In [1]: import numpy as np

In [2]: np.set_printoptions(suppress=True, linewidth=100)

In [3]: A = np.load("m.npy")

In [4]: A
Out[4]: 
array([[ 1.1,  0.5, -0.2, -1. , -0.4,  0. ,  2.3, -0.5, -0.6, -0.9, -0.6,  1. ,  0.7,  0.2,  0.5,
         1.6],
       [ 1.2,  1.4,  0.7,  0.8,  0.4,  0.4, -1.7, -0.1,  1.2,  0.6, -1.4,  1.1,  0.5, -0.2,  1.3,
         0.5],
       [-1. ,  0.2, -1.6,  0.7,  0.6, -0.3,  1.9, -1. , -0.4, -0.5, -0.4, -1. , -0.7,  1.4, -0.3,
        -0.2],
       [ 0.7,  0.2, -0.2, -1.1,  0.1,  0.9,  0.1, -0.7,  1.4, -1.3, -1.3,  0.2,  0.5,  0.3,  0.5,
         0.6],
       [-0.5, -1.2, -1. ,  0.3,  2.1,  0.6, -0.7,  1.6, -0.7,  0.5,  0.8,  1.4,  0.6, -0.1, -0.2,
        -0.6],
       [ 0. , -0.1,  0. , -1.1,  0. ,  1.7,  0.6, -1. , -0.8,  0.3, -0.5, -0.8, -1.5, -0.3,  0.6,
        -0.6],
       [-0.5, -0.7, -1.2,  0.7,  1.4,  0.2,  0.9, -1.3,  0.4, -0.7,  1.4, -0.9,  1.6, -2.8,  0.4,
        -1.4],
       [-0.3,  0.2, -0.1, -0.7, -0.8,  1.3,  0.4,  1.7,  1.5, -0.8, -1. ,  0.8,  1.5, -0.6, -1.5,
        -1. ],
       [ 1.5, -0.8, -0.3, -0.1, -1. , -0.7, -1.3,  0.6,  0. ,  0.6,  0.4,  0.2, -1.6,  0.2, -0.6,
         0.6],
       [ 0.9,  0.7,  1.2,  0. , -0.2, -2.1,  0.6, -1.7, -1.1, -0.6,  0.4, -1.5,  0.4, -1. ,  1.3,
        -0.7]])

In [5]: def softmax(z):
   ...:     e = np.exp(z - z.max(axis=-1, keepdims=True))
   ...:     return e / e.sum(axis=-1, keepdims=True)
   ...: 

In [6]: np.round(softmax(A).sum(axis=1), 3)
Out[6]: array([1., 1., 1., 1., 1., 1., 1., 1., 1., 1.])

In [7]: np.round(softmax(10 * A[0]), 3) + 0
Out[7]: 
array([0.   , 0.   , 0.   , 0.   , 0.   , 0.   , 0.999, 0.   , 0.   , 0.   , 0.   , 0.   , 0.   ,
       0.   , 0.   , 0.001])

In [8]: S = A @ A.T / np.sqrt(16)

In [9]: softmax(S).round(6).argmax(axis=1)
Out[9]: array([0, 1, 2, 3, 4, 5, 6, 7, 8, 9])
